$ ipython --no-banner

In [1]: import numpy as np

In [2]: np.set_printoptions(precision=1, suppress=True, linewidth=140, legacy="1.25")

In [3]: mat = np.load("arr.npy")

In [4]: print(mat)
[[0 0 0 0 1 0 0 0 0]
 [0 0 0 0 0 0 0 0 1]
 [0 0 0 0 0 0 0 1 0]
 [0 0 0 0 0 1 0 0 0]
 [0 1 0 0 0 0 0 0 0]
 [1 0 0 0 0 0 0 0 0]
 [0 0 0 1 0 0 0 0 0]
 [0 0 0 0 0 0 1 0 0]
 [0 0 1 0 0 0 0 0 0]]

In [5]: out = np.linalg.inv(mat)

In [6]: print(round(np.linalg.cond(mat), 1))
1.0

In [7]: print(round(np.linalg.det(mat) * np.linalg.det(out), 1))
1.0

In [8]: print(round(float(np.linalg.slogdet(mat)[0]), 1))
1.0

In [9]: print(mat @ out)
[[1. 0. 0. 0. 0. 0. 0. 0. 0.]
 [0. 1. 0. 0. 0. 0. 0. 0. 0.]
 [0. 0. 1. 0. 0. 0. 0. 0. 0.]
 [0. 0. 0. 1. 0. 0. 0. 0. 0.]
 [0. 0. 0. 0. 1. 0. 0. 0. 0.]
 [0. 0. 0. 0. 0. 1. 0. 0. 0.]
 [0. 0. 0. 0. 0. 0. 1. 0. 0.]
 [0. 0. 0. 0. 0. 0. 0. 1. 0.]
 [0. 0. 0. 0. 0. 0. 0. 0. 1.]]

In [10]: print(np.linalg.det(mat) * out)
[[0. 0. 0. 0. 0. 1. 0. 0. 0.]
 [0. 0. 0. 0. 1. 0. 0. 0. 0.]
 [0. 0. 0. 0. 0. 0. 0. 0. 1.]
 [0. 0. 0. 0. 0. 0. 1. 0. 0.]
 [1. 0. 0. 0. 0. 0. 0. 0. 0.]
 [0. 0. 0. 1. 0. 0. 0. 0. 0.]
 [0. 0. 0. 0. 0. 0. 0. 1. 0.]
 [0. 0. 1. 0. 0. 0. 0. 0. 0.]
 [0. 1. 0. 0. 0. 0. 0. 0. 0.]]

In [11]: print((np.abs(out) > 1e-9).astype(int))
[[0 0 0 0 0 1 0 0 0]
 [0 0 0 0 1 0 0 0 0]
 [0 0 0 0 0 0 0 0 1]
 [0 0 0 0 0 0 1 0 0]
 [1 0 0 0 0 0 0 0 0]
 [0 0 0 1 0 0 0 0 0]
 [0 0 0 0 0 0 0 1 0]
 [0 0 1 0 0 0 0 0 0]
 [0 1 0 0 0 0 0 0 0]]

In [12]: x0 = np.array([2, 3, 2, 3, 3, 1, 1, 1, 3])

In [13]: print(np.sort(np.abs(np.degrees(np.angle(np.linalg.eigvals(mat))))))
[  0.  40.  40.  80.  80. 120. 120. 160. 160.]

In [14]: print(9 - np.linalg.matrix_rank(mat - np.eye(9), tol=1e-8))
1

In [15]: print(mat.T @ (mat @ x0))
[2 3 2 3 3 1 1 1 3]

In [16]: print(np.round(np.linalg.norm(x0), 1), round(np.linalg.norm(mat @ x0), 1))
6.9 6.9

In [17]: print(np.linalg.inv(mat))
[[0. 0. 0. 0. 0. 1. 0. 0. 0.]
 [0. 0. 0. 0. 1. 0. 0. 0. 0.]
 [0. 0. 0. 0. 0. 0. 0. 0. 1.]
 [0. 0. 0. 0. 0. 0. 1. 0. 0.]
 [1. 0. 0. 0. 0. 0. 0. 0. 0.]
 [0. 0. 0. 1. 0. 0. 0. 0. 0.]
 [0. 0. 0. 0. 0. 0. 0. 1. 0.]
 [0. 0. 1. 0. 0. 0. 0. 0. 0.]
 [0. 1. 0. 0. 0. 0. 0. 0. 0.]]

In [18]: print([p for p in range(1, 25) if np.allclose(np.linalg.matrix_power(mat, p), np.eye(9))])
[9, 18]

In [19]: out = np.array([[5, -1, -1],
    ...:     [-4, -5, -5],
    ...:     [1, 4, 2],
    ...:     [-1, -4, -1],
    ...:     [-1, -3, 1],
    ...:     [0, 1, 1],
    ...:     [-3, 4, 4],
    ...:     [-3, -4, 1],
    ...:     [-1, 1, 4]])

In [20]: print(np.linalg.matrix_rank(np.vstack([mat, out.T])))
9

In [21]: print(np.einsum("ij->j", mat))
[1 1 1 1 1 1 1 1 1]

In [22]: print(np.einsum("ij,ij->i", mat, mat))
[1 1 1 1 1 1 1 1 1]

In [23]: print(np.linalg.matrix_rank(mat @ out))
3

In [24]: print(np.einsum("ik,kj->ji", mat, out))
[[-1 -1 -3  0 -4  5 -1 -3  1]
 [-3  1 -4  1 -5 -1 -4  4  4]
 [ 1  4  1  1 -5 -1 -1  4  2]]

In [25]: print(np.einsum("ik,kj->ij", mat, out))
[[-1 -3  1]
 [-1  1  4]
 [-3 -4  1]
 [ 0  1  1]
 [-4 -5 -5]
 [ 5 -1 -1]
 [-1 -4 -1]
 [-3  4  4]
 [ 1  4  2]]

In [26]: u, v = mat[5], mat[1]

In [27]: print(u @ v)
0

In [28]: p = (u @ v) / (u @ u) * u

In [29]: print(p)
[0. 0. 0. 0. 0. 0. 0. 0. 0.]

In [30]: print(round(np.linalg.norm(u + v) ** 2 + np.linalg.norm(u - v) ** 2, 1))
4.0

In [31]: print(np.outer(u, v))
[[0 0 0 0 0 0 0 0 1]
 [0 0 0 0 0 0 0 0 0]
 [0 0 0 0 0 0 0 0 0]
 [0 0 0 0 0 0 0 0 0]
 [0 0 0 0 0 0 0 0 0]
 [0 0 0 0 0 0 0 0 0]
 [0 0 0 0 0 0 0 0 0]
 [0 0 0 0 0 0 0 0 0]
 [0 0 0 0 0 0 0 0 0]]

In [32]: print((v - p) @ u)
0.0

In [33]: W0 = np.array([[1, 0, 0, 0], [0, -4, 0, 0], [0, 0, 5, 0], [0, 0, 0, 5]])

In [34]: left, sig, Vh = np.linalg.svd(mat, full_matrices=False)

In [35]: print(left.T @ left)
[[1. 0. 0. 0. 0. 0. 0. 0. 0.]
 [0. 1. 0. 0. 0. 0. 0. 0. 0.]
 [0. 0. 1. 0. 0. 0. 0. 0. 0.]
 [0. 0. 0. 1. 0. 0. 0. 0. 0.]
 [0. 0. 0. 0. 1. 0. 0. 0. 0.]
 [0. 0. 0. 0. 0. 1. 0. 0. 0.]
 [0. 0. 0. 0. 0. 0. 1. 0. 0.]
 [0. 0. 0. 0. 0. 0. 0. 1. 0.]
 [0. 0. 0. 0. 0. 0. 0. 0. 1.]]

In [36]: print(left.shape, sig.shape, Vh.shape)
(9, 9) (9,) (9, 9)

In [37]: print(np.sqrt((sig ** 2).sum()), round(float(np.linalg.norm(mat)), 1))
3.0 3.0

In [38]: print(sig / sig[0])
[1. 1. 1. 1. 1. 1. 1. 1. 1.]

In [39]: ev, V = np.linalg.eigh(W0)

In [40]: print(np.unique(ev.round(6) + 0, return_counts=True)[1])
[1 1 2]

In [41]: print((ev > 1e-8).sum(), (ev < -1e-8).sum())
3 1

In [42]: print(np.linalg.eigvalsh(W0 + -2 * np.eye(4)))
[-6. -1.  3.  3.]

In [43]: print(np.linalg.eigvalsh(W0 @ W0))
[ 1. 16. 25. 25.]

In [44]: print(ev.sum(), np.trace(W0))
7.0 7

In [45]: print(V.T @ V)
[[1. 0. 0. 0.]
 [0. 1. 0. 0.]
 [0. 0. 1. 0.]
 [0. 0. 0. 1.]]

In [46]: print(np.linalg.svd(W0, compute_uv=False))
[5. 5. 4. 1.]

In [47]: print(V.T @ W0 @ V)
[[-4.  0.  0.  0.]
 [ 0.  1.  0.  0.]
 [ 0.  0.  5.  0.]
 [ 0.  0.  0.  5.]]

In [48]: rng = np.random.default_rng(5692)

In [49]: out = W0 + rng.integers(-2, 3, (4, 3)) @ rng.integers(-2, 3, (3, 4))

In [50]: print(out)
[[-2  4 -2  5]
 [-1 -6 -2  1]
 [ 2 -4  1 -6]
 [ 0 -2 -4  3]]

In [51]: print(np.linalg.matrix_rank(out - W0, tol=1e-8))
3

In [52]: print(np.abs(out - W0).sum(axis=1))
[14  6 16  8]

In [53]: E = np.array([[6, 3, 5, 6], [0, 2, 8, 9], [2, 5, 6, 7], [8, 3, 4, 0]])

In [54]: print(E)
[[6 3 5 6]
 [0 2 8 9]
 [2 5 6 7]
 [8 3 4 0]]

In [55]: print(np.trace(E))
14

In [56]: print(np.allclose(E, E.T))
False

In [57]: print((E + E.T) / 2)
[[6.  1.5 3.5 7. ]
 [1.5 2.  6.5 6. ]
 [3.5 6.5 6.  5.5]
 [7.  6.  5.5 0. ]]

In [58]: print(np.linalg.matrix_power(E, 3))
[[1564 1250 2046 1923]
 [1320 1128 1904 1867]
 [1500 1241 2016 1881]
 [1336 1017 1620 1402]]

In [59]: print(E @ E)
[[ 94  67 108  98]
 [ 88  71 100  74]
 [ 80  67 114  99]
 [ 56  50  88 103]]

In [60]: print(round(np.abs(np.linalg.eigvals(E)).max(), 1))
18.4

In [61]: print(np.sort(np.abs(np.linalg.eigvals(E))))
[ 2.3  3.2  5.3 18.4]

In [62]: proj = np.triu(np.array([[2, -2, 3, 0], [3, 0, 3, 1], [-1, -2, 2, 2], [-1, -3, 0, 1]]), 1) + np.eye(4)

In [63]: out = proj @ E @ np.linalg.inv(proj)

In [64]: print(np.trace(out), np.trace(E))
14.0 14

In [65]: q, Rm = np.linalg.qr(E)

In [66]: print(np.round(q.T @ q, 1) + 0)
[[1. 0. 0. 0.]
 [0. 1. 0. 0.]
 [0. 0. 1. 0.]
 [0. 0. 0. 1.]]

In [67]: print(q.round(1) + 0)
[[-0.6  0.   0.1 -0.8]
 [ 0.  -0.4  0.9  0.2]
 [-0.2 -0.9 -0.4  0.1]
 [-0.8  0.2  0.   0.6]]

In [68]: out = np.linalg.inv(E)

In [69]: print(np.allclose(out, E.T))
False

In [70]: print(np.round(np.linalg.inv(out), 1) + 0)
[[6. 3. 5. 6.]
 [0. 2. 8. 9.]
 [2. 5. 6. 7.]
 [8. 3. 4. 0.]]

In [71]: print((np.abs(out) > 1e-9).astype(int))
[[1 1 1 1]
 [1 1 1 1]
 [1 1 1 1]
 [1 1 1 1]]

In [72]: print(np.linalg.det(E) * out)
[[ 130.  -33.  -69.    7.]
 [ -88. -128.  240.    6.]
 [-194.  162.  -42.  156.]
 [ 192.  -38.  -16. -140.]]

In [73]: print(np.kron(np.eye(2, dtype=int), E))
[[6 3 5 6 0 0 0 0]
 [0 2 8 9 0 0 0 0]
 [2 5 6 7 0 0 0 0]
 [8 3 4 0 0 0 0 0]
 [0 0 0 0 6 3 5 6]
 [0 0 0 0 0 2 8 9]
 [0 0 0 0 2 5 6 7]
 [0 0 0 0 8 3 4 0]]

In [74]: print(np.round(np.linalg.eigvals(E).sum().real, 1))
14.0

In [75]: print(np.poly(E))
[  1. -14. -93. 180. 698.]

In [76]: out = np.array([[0]])

In [77]: basis = np.array([[0, 0], [1, 1]])

In [78]: F = np.block([[out, np.array([[0, 1]])], [np.zeros((2, 1)), basis]])

In [79]: print(F)
[[0. 0. 1.]
 [0. 0. 0.]
 [0. 1. 1.]]

In [80]: left, sig, Vh = np.linalg.svd(F)

In [81]: V = Vh[:(sig > 1e-8).sum()]

In [82]: x0 = F[0] + 5 * F[1] + rng.integers(2) * np.eye(3)[1]

In [83]: print(x0)
[0. 1. 1.]

In [84]: print(np.round(V.T @ V, 1) + 0)
[[0. 0. 0.]
 [0. 1. 0.]
 [0. 0. 1.]]

In [85]: print(np.linalg.matrix_rank(np.vstack([F, x0])))
2

In [86]: print(np.diag(V.T @ V))
[0. 1. 1.]

In [87]: print(round(float(np.linalg.norm(x0 - V.T @ V @ x0)), 1))
0.0

In [88]: u = np.array([2, 1, 2, 2, 2, 1, 0, 1, 0, 2])

In [89]: arr = -3 * np.eye(10) + np.outer(u, u)

In [90]: print(arr)
[[ 1.  2.  4.  4.  4.  2.  0.  2.  0.  4.]
 [ 2. -2.  2.  2.  2.  1.  0.  1.  0.  2.]
 [ 4.  2.  1.  4.  4.  2.  0.  2.  0.  4.]
 [ 4.  2.  4.  1.  4.  2.  0.  2.  0.  4.]
 [ 4.  2.  4.  4.  1.  2.  0.  2.  0.  4.]
 [ 2.  1.  2.  2.  2. -2.  0.  1.  0.  2.]
 [ 0.  0.  0.  0.  0.  0. -3.  0.  0.  0.]
 [ 2.  1.  2.  2.  2.  1.  0. -2.  0.  2.]
 [ 0.  0.  0.  0.  0.  0.  0.  0. -3.  0.]
 [ 4.  2.  4.  4.  4.  2.  0.  2.  0.  1.]]

In [91]: x0 = np.array([0, 1, -3, 1, -3, 0, -3, 0, -2, 3])

In [92]: rhs = arr @ x0

In [93]: coef, lr = np.zeros(10), 1 / np.linalg.norm(arr, 2) ** 2

In [94]: for i in range(200):
    ...:     coef -= lr * arr.T @ (arr @ coef - rhs)
    ...:     if i % 50 == 0: print(i, round(np.linalg.norm(arr @ coef - rhs), 1))
    ...: 
0 18.9
50 6.1
100 1.9
150 0.6

In [95]: print(coef.round(1) + 0)
[ 0.  1. -3.  1. -3.  0. -3.  0. -2.  3.]

In [96]: print(round(np.linalg.cond(arr), 1))
6.7

In [97]: print((np.linalg.matrix_power((arr != 0) + (arr.T != 0) + np.eye(10), 10) > 0).astype(int))
[[1 1 1 1 1 1 0 1 0 1]
 [1 1 1 1 1 1 0 1 0 1]
 [1 1 1 1 1 1 0 1 0 1]
 [1 1 1 1 1 1 0 1 0 1]
 [1 1 1 1 1 1 0 1 0 1]
 [1 1 1 1 1 1 0 1 0 1]
 [0 0 0 0 0 0 1 0 0 0]
 [1 1 1 1 1 1 0 1 0 1]
 [0 0 0 0 0 0 0 0 1 0]
 [1 1 1 1 1 1 0 1 0 1]]

In [98]: print(arr @ arr)
[[77. 34. 68. 68. 68. 34.  0. 34.  0. 68.]
 [34. 26. 34. 34. 34. 17.  0. 17.  0. 34.]
 [68. 34. 77. 68. 68. 34.  0. 34.  0. 68.]
 [68. 34. 68. 77. 68. 34.  0. 34.  0. 68.]
 [68. 34. 68. 68. 77. 34.  0. 34.  0. 68.]
 [34. 17. 34. 34. 34. 26.  0. 17.  0. 34.]
 [ 0.  0.  0.  0.  0.  0.  9.  0.  0.  0.]
 [34. 17. 34. 34. 34. 17.  0. 26.  0. 34.]
 [ 0.  0.  0.  0.  0.  0.  0.  0.  9.  0.]
 [68. 34. 68. 68. 68. 34.  0. 34.  0. 77.]]

In [99]: print((arr != 0).astype(int))
[[1 1 1 1 1 1 0 1 0 1]
 [1 1 1 1 1 1 0 1 0 1]
 [1 1 1 1 1 1 0 1 0 1]
 [1 1 1 1 1 1 0 1 0 1]
 [1 1 1 1 1 1 0 1 0 1]
 [1 1 1 1 1 1 0 1 0 1]
 [0 0 0 0 0 0 1 0 0 0]
 [1 1 1 1 1 1 0 1 0 1]
 [0 0 0 0 0 0 0 0 1 0]
 [1 1 1 1 1 1 0 1 0 1]]
